% python3 -q
>>> import numpy as np
>>> from numpy import linalg as LA
>>> np.set_printoptions(precision=3, suppress=True, linewidth=100, floatmode="fixed")
>>> rnd = lambda a: np.round(a, 3) + 0
>>> other = np.array([[-6, 0, 3, -7, -2]])
>>> feats = other.T @ other
>>> feats
array([[ 36,   0, -18,  42,  12],
       [  0,   0,   0,   0,   0],
       [-18,   0,   9, -21,  -6],
       [ 42,   0, -21,  49,  14],
       [ 12,   0,  -6,  14,   4]])
>>> # null space of dimension 4
>>> rank = LA.matrix_rank(feats)
>>> rank
np.int64(1)
>>> ns = LA.svd(feats)[2][rank:].T
>>> [int(LA.matrix_rank(np.delete(feats, i, axis=0))) for i in range(5)]
[1, 1, 1, 1, 1]
>>> rnd(feats @ ns)
array([[0.000, 0.000, 0.000, 0.000],
       [0.000, 0.000, 0.000, 0.000],
       [0.000, 0.000, 0.000, 0.000],
       [0.000, 0.000, 0.000, 0.000],
       [0.000, 0.000, 0.000, 0.000]])
>>> LA.matrix_rank(feats.T @ feats), LA.matrix_rank(feats @ feats.T)
(np.int64(1), np.int64(1))
>>> [int(LA.matrix_rank(feats[:, :j + 1])) for j in range(5)]
[1, 1, 1, 1, 1]
>>> np.allclose(feats @ ns, 0)
True
>>> rnd(ns @ ns.T)
array([[ 0.633,  0.000,  0.184, -0.429, -0.122],
       [ 0.000,  1.000,  0.000,  0.000,  0.000],
       [ 0.184,  0.000,  0.908,  0.214,  0.061],
       [-0.429,  0.000,  0.214,  0.500, -0.143],
       [-0.122,  0.000,  0.061, -0.143,  0.959]])
>>> W = np.array([[-2, 3, -2], [5, 2, 5], [-1, -3, 3], [5, -1, -5], [-4, -4, 3]])
>>> beta = np.array([0, 3, 2])
>>> hid = np.maximum(feats @ W + beta, 0)
>>> LA.matrix_rank(hid)
np.int64(3)
>>> (hid > 0).astype(int)
array([[1, 1, 0],
       [0, 1, 1],
       [0, 0, 1],
       [1, 1, 0],
       [1, 1, 0]])
>>> W2 = np.array([[2, -1, 0], [2, 1, 1], [-3, 1, 1]])
>>> (hid @ W2).round(6).argmax(axis=1)
array([0, 1, 1, 0, 0])
>>> hid @ W2
array([[ 366,  -33,   75],
       [   0,    5,    5],
       [-456,  152,  152],
       [ 426,  -39,   87],
       [ 126,   -9,   27]])
>>> W @ W2
array([[  8,   3,   1],
       [ -1,   2,   7],
       [-17,   1,   0],
       [ 23, -11,  -6],
       [-25,   3,  -1]])
